In [1]: import numpy as np

In [2]: import numpy.linalg as la

In [3]: np.set_printoptions(precision=2, suppress=True, linewidth=200, legacy="1.25")

In [4]: mat = np.load("test4.npy")

In [5]: mat
Out[5]: 
array([[0, 0, 0, 1, 0, 0, 0],
       [0, 0, 0, 0, 0, 1, 0],
       [0, 0, 0, 0, 1, 0, 1],
       [1, 0, 0, 0, 0, 0, 0],
       [0, 0, 1, 0, 0, 0, 1],
       [0, 1, 0, 0, 0, 0, 0],
       [0, 0, 1, 0, 1, 0, 0]])

In [6]: print(mat @ mat)
[[1 0 0 0 0 0 0]
 [0 1 0 0 0 0 0]
 [0 0 2 0 1 0 1]
 [0 0 0 1 0 0 0]
 [0 0 1 0 2 0 1]
 [0 0 0 0 0 1 0]
 [0 0 1 0 1 0 2]]

In [7]: (la.matrix_power((mat != 0) + (mat.T != 0) + np.eye(7), 7) > 0).astype(int)
Out[7]: 
array([[1, 0, 0, 1, 0, 0, 0],
       [0, 1, 0, 0, 0, 1, 0],
       [0, 0, 1, 0, 1, 0, 1],
       [1, 0, 0, 1, 0, 0, 0],
       [0, 0, 1, 0, 1, 0, 1],
       [0, 1, 0, 0, 0, 1, 0],
       [0, 0, 1, 0, 1, 0, 1]])

In [8]: print(np.sort(la.eigvals(mat).real))
[-1. -1. -1. -1.  1.  1.  2.]

In [9]: np.round(la.det(mat), 2)
Out[9]: 2.0

In [10]: (mat != 0).astype(int)
Out[10]: 
array([[0, 0, 0, 1, 0, 0, 0],
       [0, 0, 0, 0, 0, 1, 0],
       [0, 0, 0, 0, 1, 0, 1],
       [1, 0, 0, 0, 0, 0, 0],
       [0, 0, 1, 0, 0, 0, 1],
       [0, 1, 0, 0, 0, 0, 0],
       [0, 0, 1, 0, 1, 0, 0]])

In [11]: q, R = la.qr(mat)

In [12]: np.trace(q @ q.T)
Out[12]: 7.0

In [13]: R
Out[13]: 
array([[-1.  ,  0.  ,  0.  ,  0.  ,  0.  ,  0.  ,  0.  ],
       [ 0.  , -1.  ,  0.  ,  0.  ,  0.  ,  0.  ,  0.  ],
       [ 0.  ,  0.  , -1.41,  0.  , -0.71,  0.  , -0.71],
       [ 0.  ,  0.  ,  0.  , -1.  ,  0.  ,  0.  ,  0.  ],
       [ 0.  ,  0.  ,  0.  ,  0.  ,  1.22,  0.  ,  0.41],
       [ 0.  ,  0.  ,  0.  ,  0.  ,  0.  , -1.  ,  0.  ],
       [ 0.  ,  0.  ,  0.  ,  0.  ,  0.  ,  0.  , -1.15]])

In [14]: np.allclose(R.T @ R, mat.T @ mat)
Out[14]: True

In [15]: q
Out[15]: 
array([[ 0.  ,  0.  ,  0.  , -1.  ,  0.  ,  0.  ,  0.  ],
       [-0.  ,  0.  ,  0.  ,  0.  ,  0.  , -1.  ,  0.  ],
       [-0.  , -0.  ,  0.  ,  0.  ,  0.82,  0.  , -0.58],
       [-1.  , -0.  , -0.  ,  0.  ,  0.  ,  0.  ,  0.  ],
       [-0.  , -0.  , -0.71, -0.  , -0.41,  0.  , -0.58],
       [-0.  , -1.  , -0.  , -0.  ,  0.  ,  0.  ,  0.  ],
       [-0.  , -0.  , -0.71, -0.  ,  0.41, -0.  ,  0.58]])

In [16]: E = np.load("case6.npy")

In [17]: E
Out[17]: 
array([[ 1.1 , -1.78, -5.91],
       [-3.28,  4.41, -0.43],
       [-0.31, -1.84,  3.49],
       [ 2.93,  0.5 , -1.08],
       [ 0.19,  1.63, -5.38],
       [ 0.62, -6.22, -1.9 ],
       [-1.2 ,  6.56,  2.66],
       [ 5.1 ,  6.85,  1.85],
       [ 4.47, 11.44,  3.43],
       [-1.49, -7.31,  3.03],
       [ 3.49, -4.5 , -0.99],
       [-2.31,  2.69, -4.8 ],
       [-3.24, -2.47,  6.37],
       [ 0.47, -6.48, -1.7 ],
       [ 0.58,  2.28,  2.24],
       [ 2.5 ,  7.52,  5.7 ],
       [ 0.17, -4.07, -2.22],
       [-1.7 , -2.34, -3.94],
       [-2.6 ,  1.56, -1.17],
       [ 0.72, -2.13,  0.75],
       [ 6.16,  4.18, -0.54],
       [ 4.04,  9.81,  4.81],
       [ 0.66, -6.76, -1.88],
       [ 0.17, -3.9 , -3.4 ],
       [-0.91, -2.71,  5.55],
       [ 0.36, -5.61, -3.37],
       [ 0.24,  1.33,  0.12],
       [ 1.41,  4.73,  3.45],
       [-1.21, -1.19,  3.55],
       [ 1.08,  4.39, -1.19],
       [-4.73, -7.72, -8.8 ],
       [-0.6 ,  3.38,  3.22],
       [-4.05,  3.01,  5.85],
       [ 2.34, -4.26,  5.56],
       [-2.98, -1.09,  1.47],
       [-3.07, -0.81, -3.73],
       [ 0.73,  0.15,  1.43],
       [-0.8 , -0.21,  4.91],
       [ 1.28, -0.5 ,  5.06]])

In [18]: rng = np.random.default_rng(198402)

In [19]: out = E + rng.integers(-2, 3, (39, 1)) @ rng.integers(-2, 3, (1, 3))

In [20]: out
Out[20]: 
array([[  3.1 ,   0.22,  -7.91],
       [ -7.28,   0.41,   3.57],
       [ -0.31,  -1.84,   3.49],
       [  0.93,  -1.5 ,   0.92],
       [  2.19,   3.63,  -7.38],
       [  2.62,  -4.22,  -3.9 ],
       [  2.8 ,  10.56,  -1.34],
       [  7.1 ,   8.85,  -0.15],
       [  6.47,  13.44,   1.43],
       [ -3.49,  -9.31,   5.03],
       [  7.49,  -0.5 ,  -4.99],
       [ -2.31,   2.69,  -4.8 ],
       [ -1.24,  -0.47,   4.37],
       [ -1.53,  -8.48,   0.3 ],
       [ -3.42,  -1.72,   6.24],
       [  0.5 ,   5.52,   7.7 ],
       [  4.17,  -0.07,  -6.22],
       [  0.3 ,  -0.34,  -5.94],
       [ -4.6 ,  -0.44,   0.83],
       [  0.72,  -2.13,   0.75],
       [  4.16,   2.18,   1.46],
       [  6.04,  11.81,   2.81],
       [  0.66,  -6.76,  -1.88],
       [ -1.83,  -5.9 ,  -1.4 ],
       [ -2.91,  -4.71,   7.55],
       [  0.36,  -5.61,  -3.37],
       [ -3.76,  -2.67,   4.12],
       [ -2.59,   0.73,   7.45],
       [  2.79,   2.81,  -0.45],
       [  3.08,   6.39,  -3.19],
       [ -0.73,  -3.72, -12.8 ],
       [ -0.6 ,   3.38,   3.22],
       [ -4.05,   3.01,   5.85],
       [  6.34,  -0.26,   1.56],
       [  1.02,   2.91,  -2.53],
       [ -7.07,  -4.81,   0.27],
       [ -3.27,  -3.85,   5.43],
       [  1.2 ,   1.79,   2.91],
       [  5.28,   3.5 ,   1.06]])

In [21]: np.abs(out - E).sum(axis=1)
Out[21]: 
array([ 6., 12.,  0.,  6.,  6.,  6., 12.,  6.,  6.,  6., 12.,  0.,  6.,  6., 12.,  6., 12.,  6.,  6.,  0.,  6.,  6.,  0.,  6.,  6.,  0., 12., 12., 12.,  6., 12.,  0.,  0., 12., 12., 12., 12.,  6.,
       12.])

In [22]: la.matrix_rank(out - E, tol=1e-8)
Out[22]: 1

In [23]: np.round(la.svd(out - E, compute_uv=False), 2) + 0
Out[23]: array([29.8,  0. ,  0. ])
